In [1]: import numpy as np

In [2]: import numpy.linalg as la

In [3]: np.set_printoptions(precision=2, suppress=True, linewidth=160)

In [4]: rnd = lambda a: np.round(a, 2) + 0

In [5]: Y = np.array([[0, 0, 1, -2, -1, -2], [1, 1, -1, -2, -1, -1]])

In [6]: J = np.block([[np.zeros((2, 2)), Y], [Y.T, np.zeros((6, 6))]])

In [7]: J
Out[7]: 
array([[ 0.,  0.,  0.,  0.,  1., -2., -1., -2.],
       [ 0.,  0.,  1.,  1., -1., -2., -1., -1.],
       [ 0.,  1.,  0.,  0.,  0.,  0.,  0.,  0.],
       [ 0.,  1.,  0.,  0.,  0.,  0.,  0.,  0.],
       [ 1., -1.,  0.,  0.,  0.,  0.,  0.,  0.],
       [-2., -2.,  0.,  0.,  0.,  0.,  0.,  0.],
       [-1., -1.,  0.,  0.,  0.,  0.,  0.,  0.],
       [-2., -1.,  0.,  0.,  0.,  0.,  0.,  0.]])

In [8]: rk = la.matrix_rank(J)

In [9]: print(rk)
4

In [10]: ns = la.svd(J)[2][rk:].T

In [11]: la.matrix_rank(J.T @ J), la.matrix_rank(J @ J.T)
Out[11]: (np.int64(4), np.int64(4))

In [12]: [int(la.matrix_rank(np.delete(J, i, axis=0))) for i in range(8)]
Out[12]: [3, 3, 4, 4, 4, 4, 4, 4]

In [13]: [int(la.matrix_rank(J[:i])) for i in range(1, len(J) + 1)]
Out[13]: [1, 2, 3, 3, 4, 4, 4, 4]

In [14]: U, sig, Vh = la.svd(J)

In [15]: V = Vh[:(sig > 1e-8).sum()]

In [16]: rng = np.random.default_rng(88)

In [17]: x0 = J[2] + -1 * J[4] + rng.integers(2) * np.eye(8)[0]

In [18]: print(x0)
[0. 2. 0. 0. 0. 0. 0. 0.]

In [19]: rnd(la.norm(x0 - V.T @ V @ x0))
Out[19]: np.float64(0.0)

In [20]: lab = rng.permutation(8)

In [21]: print(lab)
[1 2 0 3 6 5 7 4]

In [22]: Y = J[lab][:, lab]

In [23]: print(rnd(np.sort(np.abs(la.eigvals(Y)))))
[0.   0.   0.   0.   1.87 1.87 3.94 3.94]

In [24]: Y
Out[24]: 
array([[ 0.,  1.,  0.,  1., -1., -2., -1., -1.],
       [ 1.,  0.,  0.,  0.,  0.,  0.,  0.,  0.],
       [ 0.,  0.,  0.,  0., -1., -2., -2.,  1.],
       [ 1.,  0.,  0.,  0.,  0.,  0.,  0.,  0.],
       [-1.,  0., -1.,  0.,  0.,  0.,  0.,  0.],
       [-2.,  0., -2.,  0.,  0.,  0.,  0.,  0.],
       [-1.,  0., -2.,  0.,  0.,  0.,  0.,  0.],
       [-1.,  0.,  1.,  0.,  0.,  0.,  0.,  0.]])

In [25]: np.allclose(Y, J)
Out[25]: False

In [26]: U, sig = la.svd(J)
ValueError: too many values to unpack (expected 2)


In [27]: U, sig, Vh = la.svd(J, full_matrices=False)

In [28]: print((sig > 1e-8).sum())
4

In [29]: print(rnd(U.T @ U))
[[1. 0. 0. 0. 0. 0. 0. 0.]
 [0. 1. 0. 0. 0. 0. 0. 0.]
 [0. 0. 1. 0. 0. 0. 0. 0.]
 [0. 0. 0. 1. 0. 0. 0. 0.]
 [0. 0. 0. 0. 1. 0. 0. 0.]
 [0. 0. 0. 0. 0. 1. 0. 0.]
 [0. 0. 0. 0. 0. 0. 1. 0.]
 [0. 0. 0. 0. 0. 0. 0. 1.]]

In [30]: rnd(np.sqrt((sig ** 2).sum())), rnd(la.norm(J))
Out[30]: (np.float64(6.16), np.float64(6.16))

In [31]: M = np.loadtxt("case18.csv", delimiter=",")

In [32]: M
Out[32]: 
array([[ 1.44, -0.24,  0.36,  0.36,  1.2 , -1.2 ,  1.2 ],
       [ 1.08, -0.18,  0.27,  0.27,  0.9 , -0.9 ,  0.9 ],
       [ 0.72, -0.12,  0.18,  0.18,  0.6 , -0.6 ,  0.6 ],
       [-0.12,  0.02, -0.03, -0.03, -0.1 ,  0.1 , -0.1 ]])

In [33]: # columns 2 and 3 are equal

In [34]: la.matrix_rank(M, rtol=0.1)
Out[34]: np.int64(1)

In [35]: la.cond(M) > 100
Out[35]: np.True_

In [36]: [round(float(x), 2) for x in la.svd(M, compute_uv=False)[:3]]
Out[36]: [3.49, 0.0, 0.0]

In [37]: arr = np.loadtxt("block6.csv", delimiter=",")

In [38]: rnd(arr)
Out[38]: 
array([[1.  , 0.  , 0.  , 0.  , 0.  , 0.  , 0.  , 0.  , 0.  , 0.  ],
       [0.14, 0.14, 0.14, 0.  , 0.  , 0.14, 0.14, 0.14, 0.14, 0.  ],
       [0.  , 0.25, 0.5 , 0.  , 0.  , 0.  , 0.  , 0.25, 0.  , 0.  ],
       [0.  , 0.  , 0.  , 0.5 , 0.  , 0.  , 0.  , 0.  , 0.5 , 0.  ],
       [0.17, 0.  , 0.  , 0.  , 0.33, 0.  , 0.17, 0.17, 0.  , 0.17],
       [0.  , 0.2 , 0.  , 0.2 , 0.2 , 0.2 , 0.2 , 0.  , 0.  , 0.  ],
       [0.25, 0.  , 0.25, 0.  , 0.  , 0.  , 0.25, 0.  , 0.25, 0.  ],
       [0.  , 0.2 , 0.2 , 0.  , 0.2 , 0.  , 0.  , 0.2 , 0.  , 0.2 ],
       [0.  , 0.  , 0.  , 0.  , 0.33, 0.  , 0.  , 0.  , 0.33, 0.33],
       [0.  , 0.  , 0.25, 0.  , 0.  , 0.  , 0.  , 0.  , 0.25, 0.5 ]])

In [39]: f = np.array([-2, 1, 1, -1, 1, 2, 3, 2, 0, -3])

In [40]: Y = arr + np.outer(f, np.eye(10)[7])

In [41]: la.matrix_rank(la.inv(Y) - la.inv(arr), tol=1e-8)
Out[41]: np.int64(1)

In [42]: rnd(la.det(Y) / la.det(arr)), rnd(1 + la.solve(arr, f)[7])
Out[42]: (np.float64(-3.5), np.float64(-3.5))

In [43]: x0 = np.array([-3, 1, -1, 1, 2, 1, 1, 2, -1, -1])

In [44]: a = np.maximum(arr @ x0, 0)

In [45]: rnd(a)
Out[45]: array([0.  , 0.  , 0.25, 0.  , 0.5 , 1.2 , 0.  , 0.6 , 0.  , 0.  ])

In [46]: rnd(np.maximum(arr @ x0, 0) - np.maximum(-arr @ x0, 0))
Out[46]: array([-3.  ,  0.  ,  0.25,  0.  ,  0.5 ,  1.2 , -1.  ,  0.6 ,  0.  , -1.  ])

In [47]: rnd(arr.T @ a)
Out[47]: array([0.08, 0.42, 0.25, 0.24, 0.53, 0.24, 0.32, 0.27, 0.  , 0.2 ])

In [48]: lab = rng.permutation(10)

In [49]: lab
Out[49]: array([0, 8, 5, 1, 9, 7, 3, 2, 4, 6])

In [50]: Y = arr[lab][:, lab]

In [51]: rnd(np.diag(Y))
Out[51]: array([1.  , 0.33, 0.2 , 0.14, 0.5 , 0.2 , 0.5 , 0.5 , 0.33, 0.25])

In [52]: rnd(np.trace(Y))
Out[52]: np.float64(3.96)

In [53]: rnd(la.det(Y)), rnd(la.det(arr[lab]))
Out[53]: (np.float64(0.0), np.float64(0.0))

In [54]: np.allclose(arr @ arr.T, arr.T @ arr)
Out[54]: False

In [55]: print(rnd(np.abs(la.eigvals(arr)).max()))
1.0

In [56]: arr.inv()
AttributeError: 'numpy.ndarray' object has no attribute 'inv'


In [57]: rnd((arr - arr.T) / 2)
Out[57]: 
array([[ 0.  , -0.07,  0.  ,  0.  , -0.08,  0.  , -0.12,  0.  ,  0.  ,  0.  ],
       [ 0.07,  0.  , -0.05,  0.  ,  0.  , -0.03,  0.07, -0.03,  0.07,  0.  ],
       [ 0.  ,  0.05,  0.  ,  0.  ,  0.  ,  0.  , -0.12,  0.02,  0.  , -0.12],
       [ 0.  ,  0.  ,  0.  ,  0.  ,  0.  , -0.1 ,  0.  ,  0.  ,  0.25,  0.  ],
       [ 0.08,  0.  ,  0.  ,  0.  ,  0.  , -0.1 ,  0.08, -0.02, -0.17,  0.08],
       [ 0.  ,  0.03,  0.  ,  0.1 ,  0.1 ,  0.  ,  0.1 ,  0.  ,  0.  ,  0.  ],
       [ 0.12, -0.07,  0.12,  0.  , -0.08, -0.1 ,  0.  ,  0.  ,  0.12,  0.  ],
       [ 0.  ,  0.03, -0.02,  0.  ,  0.02,  0.  ,  0.  ,  0.  ,  0.  ,  0.1 ],
       [ 0.  , -0.07,  0.  , -0.25,  0.17,  0.  , -0.12,  0.  ,  0.  ,  0.04],
       [ 0.  ,  0.  ,  0.12,  0.  , -0.08,  0.  ,  0.  , -0.1 , -0.04,  0.  ]])

In [58]: rnd(np.trace(arr))
Out[58]: np.float64(3.96)

In [59]: print(rnd(la.svd(arr, compute_uv=False)))
[1.11 0.97 0.73 0.62 0.53 0.33 0.26 0.17 0.14 0.04]

In [60]: np.abs(arr).max()
Out[60]: np.float64(1.0)

In [61]: np.unravel_index(np.abs(arr).argmax(), arr.shape)
Out[61]: (np.int64(0), np.int64(0))

In [62]: rnd(arr.sum(axis=1))
Out[62]: array([1., 1., 1., 1., 1., 1., 1., 1., 1., 1.])

In [63]: np.count_nonzero(arr)
Out[63]: np.int64(38)

In [64]: rnd(np.diff(arr, axis=0))
Out[64]: 
array([[-0.86,  0.14,  0.14,  0.  ,  0.  ,  0.14,  0.14,  0.14,  0.14,  0.  ],
       [-0.14,  0.11,  0.36,  0.  ,  0.  , -0.14, -0.14,  0.11, -0.14,  0.  ],
       [ 0.  , -0.25, -0.5 ,  0.5 ,  0.  ,  0.  ,  0.  , -0.25,  0.5 ,  0.  ],
       [ 0.17,  0.  ,  0.  , -0.5 ,  0.33,  0.  ,  0.17,  0.17, -0.5 ,  0.17],
       [-0.17,  0.2 ,  0.  ,  0.2 , -0.13,  0.2 ,  0.03, -0.17,  0.  , -0.17],
       [ 0.25, -0.2 ,  0.25, -0.2 , -0.2 , -0.2 ,  0.05,  0.  ,  0.25,  0.  ],
       [-0.25,  0.2 , -0.05,  0.  ,  0.2 ,  0.  , -0.25,  0.2 , -0.25,  0.2 ],
       [ 0.  , -0.2 , -0.2 ,  0.  ,  0.13,  0.  ,  0.  , -0.2 ,  0.33,  0.13],
       [ 0.  ,  0.  ,  0.25,  0.  , -0.33,  0.  ,  0.  ,  0.  , -0.08,  0.17]])

In [65]: rnd(la.norm(arr))
Out[65]: np.float64(1.9)

In [66]: K, _ = la.qr(np.array([[-1.5, 0.9, -0.7], [-1.3, 1.2, -0.7], [0.9, -0.7, -1.8]]))

In [67]: rnd(K)
Out[67]: 
array([[-0.69,  0.68,  0.24],
       [-0.6 , -0.72,  0.35],
       [ 0.41,  0.09,  0.91]])

In [68]: x0 = np.array([0, 2, -2])

In [69]: y = K @ x0

In [70]: b, lr = np.zeros(3), 1 / la.norm(K, 2) ** 2

In [71]: for i in range(200):
    ...:     b -= lr * K.T @ (K @ b - y)
    ...:     if i % 50 == 0: print(i, round(la.norm(K @ b - y), 2))
    ...: 
0 0.0
50 0.0
100 0.0
150 0.0

In [72]: rnd(b)
Out[72]: array([ 0.,  2., -2.])

In [73]: print(rnd(la.cond(K)))
1.0

In [74]: x0 = np.array([0, 0, 2])

In [75]: 3 - la.matrix_rank(K - np.eye(3), tol=1e-8)
Out[75]: np.int64(1)

In [76]: rnd(K.T @ (K @ x0))
Out[76]: array([0., 0., 2.])

In [77]: print(rnd(la.det(K)))
1.0

In [78]: rnd(K[:, 0] @ K[:, 2])
Out[78]: np.float64(0.0)

In [79]: rnd(la.svd(K, compute_uv=False))
Out[79]: array([1., 1., 1.])

In [80]: rnd(la.pinv(K))
Out[80]: 
array([[-0.69, -0.6 ,  0.41],
       [ 0.68, -0.72,  0.09],
       [ 0.24,  0.35,  0.91]])

In [81]: print(rnd(K @ K.T))
[[1. 0. 0.]
 [0. 1. 0.]
 [0. 0. 1.]]

In [82]: x0 = np.array([3, 3, -3])

In [83]: y = K @ x0

In [84]: rnd(y)
Out[84]: array([-0.75, -5.  , -1.2 ])

In [85]: print(rnd(la.solve(K, y)))
[ 3.  3. -3.]

In [86]: mat = np.loadtxt("dump.csv", delimiter=",")

In [87]: rnd(mat)
Out[87]: 
array([[ 0.33, -0.04, -0.08,  0.21, -0.36,  0.19],
       [-0.04,  0.79, -0.18,  0.09, -0.1 , -0.34],
       [-0.08, -0.18,  0.07, -0.08,  0.12,  0.03],
       [ 0.21,  0.09, -0.08,  0.15, -0.26,  0.08],
       [-0.36, -0.1 ,  0.12, -0.26,  0.43, -0.15],
       [ 0.19, -0.34,  0.03,  0.08, -0.15,  0.24]])

In [88]: # looks like rank 2

In [89]: U, sig, Vh = la.svd(mat)

In [90]: V = Vh[:(sig > 1e-8).sum()]

In [91]: x0 = mat[3] + -2 * mat[1] + rng.integers(2) * np.eye(6)[5]

In [92]: rnd(x0)
Out[92]: array([ 0.29, -1.49,  0.29, -0.02, -0.06,  0.75])

In [93]: rnd(np.diag(V.T @ V))
Out[93]: array([0.33, 0.79, 0.07, 0.15, 0.43, 0.24])

In [94]: la.matrix_rank(np.vstack([mat, x0]))
Out[94]: np.int64(2)

In [95]: rnd(la.norm(x0 - V.T @ V @ x0))
Out[95]: np.float64(0.0)

In [96]: rnd(V.T @ V)
Out[96]: 
array([[ 0.33, -0.04, -0.08,  0.21, -0.36,  0.19],
       [-0.04,  0.79, -0.18,  0.09, -0.1 , -0.34],
       [-0.08, -0.18,  0.07, -0.08,  0.12,  0.03],
       [ 0.21,  0.09, -0.08,  0.15, -0.26,  0.08],
       [-0.36, -0.1 ,  0.12, -0.26,  0.43, -0.15],
       [ 0.19, -0.34,  0.03,  0.08, -0.15,  0.24]])

In [97]: x0 = np.array([-1, 0, 2, 2, 3, 3])

In [98]: rnd(mat @ x0)
Out[98]: array([-0.58, -1.46,  0.51, -0.59,  0.91,  0.28])

In [99]: rnd(np.eye(6) - mat)
Out[99]: 
array([[ 0.67,  0.04,  0.08, -0.21,  0.36, -0.19],
       [ 0.04,  0.21,  0.18, -0.09,  0.1 ,  0.34],
       [ 0.08,  0.18,  0.93,  0.08, -0.12, -0.03],
       [-0.21, -0.09,  0.08,  0.85,  0.26, -0.08],
       [ 0.36,  0.1 , -0.12,  0.26,  0.57,  0.15],
       [-0.19,  0.34, -0.03, -0.08,  0.15,  0.76]])
